In [1]: import numpy as np

In [2]: import numpy.linalg as la

In [3]: np.set_printoptions(precision=2, suppress=True, linewidth=100)

In [4]: feats = np.array([[0, 2, 2, 2], [-1, 2, 2, 2], [-3, -2, 1, 1], [0, 3, 1, 2]])

In [5]: feats
Out[5]: 
array([[ 0,  2,  2,  2],
       [-1,  2,  2,  2],
       [-3, -2,  1,  1],
       [ 0,  3,  1,  2]])

In [6]: rng = np.random.default_rng(58204)

In [7]: labels = rng.permutation(4)

In [8]: print(labels)
[3 2 1 0]

In [9]: B = feats[labels][:, labels]

In [10]: np.sort(np.abs(la.eigvals(B)))
Out[10]: array([0.63, 1.66, 2.4 , 2.4 ])

In [11]: round(float(la.det(B)), 2), round(float(la.det(feats[labels])), 2)
Out[11]: (6.0, 6.0)

In [12]: np.diag(B)
Out[12]: array([2, 1, 2, 0])

In [13]: np.trace(B)
Out[13]: np.int64(5)

In [14]: cent = np.array([[2, 2, 0]])

In [15]: K = rng.normal(size=(25, 1)) @ cent + np.array([4, -2, 5])

In [16]: print(K)
[[ 5.27 -0.73  5.  ]
 [ 7.11  1.11  5.  ]
 [ 4.23 -1.77  5.  ]
 [ 4.62 -1.38  5.  ]
 [ 3.81 -2.19  5.  ]
 [ 2.28 -3.72  5.  ]
 [ 3.94 -2.06  5.  ]
 [ 4.76 -1.24  5.  ]
 [ 2.04 -3.96  5.  ]
 [ 0.01 -5.99  5.  ]
 [ 8.42  2.42  5.  ]
 [ 3.32 -2.68  5.  ]
 [ 0.18 -5.82  5.  ]
 [ 3.69 -2.31  5.  ]
 [ 7.2   1.2   5.  ]
 [ 7.01  1.01  5.  ]
 [ 8.53  2.53  5.  ]
 [ 1.94 -4.06  5.  ]
 [ 4.01 -1.99  5.  ]
 [ 4.24 -1.76  5.  ]
 [ 6.33  0.33  5.  ]
 [ 3.97 -2.03  5.  ]
 [ 2.26 -3.74  5.  ]
 [ 6.11  0.11  5.  ]
 [ 4.68 -1.32  5.  ]]

In [17]: K @ la.pinv(K) @ K
Out[17]: 
array([[ 5.27, -0.73,  5.  ],
       [ 7.11,  1.11,  5.  ],
       [ 4.23, -1.77,  5.  ],
       [ 4.62, -1.38,  5.  ],
       [ 3.81, -2.19,  5.  ],
       [ 2.28, -3.72,  5.  ],
       [ 3.94, -2.06,  5.  ],
       [ 4.76, -1.24,  5.  ],
       [ 2.04, -3.96,  5.  ],
       [ 0.01, -5.99,  5.  ],
       [ 8.42,  2.42,  5.  ],
       [ 3.32, -2.68,  5.  ],
       [ 0.18, -5.82,  5.  ],
       [ 3.69, -2.31,  5.  ],
       [ 7.2 ,  1.2 ,  5.  ],
       [ 7.01,  1.01,  5.  ],
       [ 8.53,  2.53,  5.  ],
       [ 1.94, -4.06,  5.  ],
       [ 4.01, -1.99,  5.  ],
       [ 4.24, -1.76,  5.  ],
       [ 6.33,  0.33,  5.  ],
       [ 3.97, -2.03,  5.  ],
       [ 2.26, -3.74,  5.  ],
       [ 6.11,  0.11,  5.  ],
       [ 4.68, -1.32,  5.  ]])

In [18]: np.unique(K.round(6), axis=0).shape
Out[18]: (25, 3)

In [19]: print(np.abs(np.diag(la.qr(K)[1])) > 1e-9)
[ True  True False]

In [20]: np.allclose(K[:-1].T @ la.lstsq(K[:-1].T, K[-1])[0], K[-1])
Out[20]: True

In [21]: vec = np.array([3, 0, 2])

In [22]: a = np.maximum(K @ vec, 0)

In [23]: print(np.flatnonzero(a > 1e-9))
[ 0  1  2  3  4  5  6  7  8  9 10 11 12 13 14 15 16 17 18 19 20 21 22 23 24]

In [24]: K.T @ a
Out[24]: array([2920.92, -558.62, 2899.61])

In [25]: M = np.load("test13.npy")

In [26]: M
Out[26]: 
array([[ 1, -1, -1,  1, -1,  1,  1, -1],
       [ 1,  1,  1,  1,  1,  1,  1,  1],
       [ 1,  1, -1, -1, -1, -1,  1,  1]])

In [27]: [round(float(x), 2) for x in la.svd(K, compute_uv=False)[:3]]
Out[27]: [34.62, 14.87, 0.0]

In [28]: round(la.norm(K, 2) / la.norm(K), 2)
Out[28]: np.float64(0.92)
